$ python3 -q
>>> import numpy as np
>>> import numpy.linalg as la
>>> np.set_printoptions(suppress=True, linewidth=140)
>>> arr = np.load("out16.npy")
>>> arr
array([[0, 0, 0, 1],
       [0, 0, 0, 1],
       [0, 0, 0, 0],
       [1, 1, 0, 0]])
>>> (arr != 0).astype(int)
array([[0, 0, 0, 1],
       [0, 0, 0, 1],
       [0, 0, 0, 0],
       [1, 1, 0, 0]])
>>> np.flatnonzero(la.matrix_power((arr != 0) + (arr.T != 0) + np.eye(4), 4)[0])
array([0, 1, 3])
>>> np.round(np.sort(la.eigvals(arr).real), 2) + 0
array([-1.41,  0.  ,  0.  ,  1.41])
>>> (la.matrix_power((arr != 0) + (arr.T != 0) + np.eye(4), 4) > 0).astype(int)
array([[1, 1, 0, 1],
       [1, 1, 0, 1],
       [0, 0, 1, 0],
       [1, 1, 0, 1]])
>>> np.round(la.det(arr), 2)
np.float64(0.0)
>>> np.round(la.norm(arr, 2) / la.norm(arr), 2)
np.float64(0.71)
>>> np.argsort(-la.norm(arr, axis=0).round(6), kind="stable")[:3]
array([3, 0, 1])
>>> [round(float(x), 2) for x in la.svd(arr, compute_uv=False)[:3]]
[1.41, 1.41, 0.0]
>>> U, sigma, Vh = la.svd(arr)
>>> vecs = Vh[:(sigma > 1e-8).sum()]
>>> rng = np.random.default_rng(440)
>>> vec = arr[2] + 2 * arr[0] + rng.integers(2) * np.eye(4)[1]
>>> vec
array([0., 0., 0., 2.])
>>> la.matrix_rank(np.vstack([arr, vec]))
np.int64(2)
>>> np.round(np.diag(vecs.T @ vecs), 2)
array([0.5, 0.5, 0. , 1. ])
>>> np.round(vecs.T @ vecs, 2)
array([[0.5, 0.5, 0. , 0. ],
       [0.5, 0.5, 0. , 0. ],
       [0. , 0. , 0. , 0. ],
       [0. , 0. , 0. , 1. ]])
>>> B = np.array([[-1, -4], [4, 0]])
>>> cent = np.kron(B, arr)
>>> np.round(la.norm(cent, 2), 2), round(la.norm(B, 2) * la.norm(arr, 2), 2)
(np.float64(6.41), np.float64(6.41))
>>> w, vecs = la.eigh(arr)
>>> vec = np.array([0, 0, 0, 1])
>>> vec @ arr @ vec
np.int64(0)
>>> np.round(vecs * np.maximum(w, 0) @ vecs.T, 2)
array([[0.35, 0.35, 0.  , 0.5 ],
       [0.35, 0.35, 0.  , 0.5 ],
       [0.  , 0.  , 0.  , 0.  ],
       [0.5 , 0.5 , 0.  , 0.71]])
>>> vec @ arr @ vec / (vec @ vec), round(w[0], 2), round(float(w[-1]), 2)
(np.float64(0.0), np.float64(-1.41), 1.41)
>>> (np.sign(vecs[:, -1].round(6)) == np.sign(vecs[0, -1].round(6))).astype(int)
array([1, 1, 0, 1])
